>>> import numpy as np
>>> from numpy import linalg as LA
>>> np.set_printoptions(precision=2, suppress=True, linewidth=140)
>>> u = np.array([1, 2, 3, 1, 1, 3])
>>> mat = np.array([np.roll(u, i) for i in range(6)])
>>> mat
array([[1, 2, 3, 1, 1, 3],
       [3, 1, 2, 3, 1, 1],
       [1, 3, 1, 2, 3, 1],
       [1, 1, 3, 1, 2, 3],
       [3, 1, 1, 3, 1, 2],
       [2, 3, 1, 1, 3, 1]])
>>> np.allclose(mat @ mat.T, mat.T @ mat)
True
>>> np.sort(np.abs(np.fft.fft(mat[0]))), np.sort(LA.svd(mat, compute_uv=False))
(array([ 1.  ,  1.  ,  1.  ,  3.61,  3.61, 11.  ]), array([ 1.  ,  1.  ,  1.  ,  3.61,  3.61, 11.  ]))
>>> mat @ np.ones(6)
array([11., 11., 11., 11., 11., 11.])
>>> def softmax(z):
...     e = np.exp(z - z.max(axis=-1, keepdims=True))
...     return e / e.sum(axis=-1, keepdims=True)
... 
>>> softmax(mat).sum(axis=1)
array([1., 1., 1., 1., 1., 1.])
>>> scores = mat @ mat.T / np.sqrt(6)
>>> softmax(scores)[3] @ mat
array([1.15, 1.47, 2.79, 1.15, 1.65, 2.79])
>>> softmax(scores)
array([[0.53, 0.03, 0.03, 0.35, 0.03, 0.03],
       [0.03, 0.53, 0.03, 0.03, 0.35, 0.03],
       [0.03, 0.03, 0.53, 0.03, 0.03, 0.35],
       [0.35, 0.03, 0.03, 0.53, 0.03, 0.03],
       [0.03, 0.35, 0.03, 0.03, 0.53, 0.03],
       [0.03, 0.03, 0.35, 0.03, 0.03, 0.53]])
>>> Y = LA.inv(mat)
>>> np.round(LA.slogdet(mat)[0], 2)
np.float64(-1.0)
>>> round(float(LA.det(mat) * LA.det(Y)), 2)
1.0
>>> LA.inv(Y)
array([[1., 2., 3., 1., 1., 3.],
       [3., 1., 2., 3., 1., 1.],
       [1., 3., 1., 2., 3., 1.],
       [1., 1., 3., 1., 2., 3.],
       [3., 1., 1., 3., 1., 2.],
       [2., 3., 1., 1., 3., 1.]])
